$ python -q
>>> import numpy as np
>>> import numpy.linalg as la
>>> np.set_printoptions(precision=2, suppress=True, linewidth=120, legacy="1.25")
>>> def rnd(a):
...     return np.round(a, 2) + 0
... 
>>> J = np.load("layer0.npy")
>>> J
array([[2., 0., 0.],
       [0., 1., 2.],
       [0., 1., 0.]])
>>> # splits into 2 blocks
>>> other = np.array([[3, -2, -2], [0, 3, -1], [1, -1, -1]])
>>> np.einsum("ik,kj->ji", J, other)
array([[ 6.,  2.,  0.],
       [-4.,  1.,  3.],
       [-4., -3., -1.]])
>>> la.matrix_rank(np.vstack([J, other.T]))
3
>>> la.matrix_rank(J @ other)
3
>>> np.einsum("ik,kj->ij", J, other)
array([[ 6., -4., -4.],
       [ 2.,  1., -3.],
       [ 0.,  3., -1.]])
>>> rng = np.random.default_rng(966237)
>>> idx = rng.integers(0, 2, 4)
>>> M = np.array([[1, 1, 1, 0], [2, 2, -2, -2], [-1, -2, 0, 2], [2, 2, 0, 2]]) * (idx[:, None] == idx)
>>> M
array([[1, 1, 0, 0],
       [2, 2, 0, 0],
       [0, 0, 0, 2],
       [0, 0, 0, 2]])
>>> # rank 2
>>> left, sigma, VT = la.svd(M)
>>> rnd(sigma)
array([3.16, 2.83, 0.  , 0.  ])
>>> other = left[:, :2] @ np.diag(sigma[:2]) @ VT[:2]
>>> la.matrix_rank(M, rtol=0.05)
2
>>> rnd(la.norm(M - other, 2)), rnd(sigma[2])
(0.0, 0.0)
>>> rnd(la.norm(M - other) / la.norm(M))
0.0
>>> la.matrix_rank(other)
2
>>> rank = la.matrix_rank(M)
>>> rank
2
>>> null = la.svd(M)[2][rank:].T
>>> [int(la.matrix_rank(M[:i])) for i in range(1, len(M) + 1)]
[1, 1, 2, 2]
>>> la.matrix_rank(M.T @ M), la.matrix_rank(M @ M.T)
(2, 2)
>>> left, sigma, VT = la.svd(M)
>>> vecs = VT[:(sigma > 1e-8).sum()]
>>> x = M[0] + 4 * M[3] + rng.integers(2) * np.eye(4)[0]
>>> x
array([2., 1., 0., 8.])
>>> np.allclose(vecs.T @ vecs @ x, x)
False
>>> la.matrix_rank(np.vstack([M, x]))
3
>>> rnd(vecs.T @ vecs)
array([[0.5, 0.5, 0. , 0. ],
       [0.5, 0.5, 0. , 0. ],
       [0. , 0. , 0. , 0. ],
       [0. , 0. , 0. , 1. ]])
>>> rnd(la.norm(x - vecs.T @ vecs @ x))
0.71
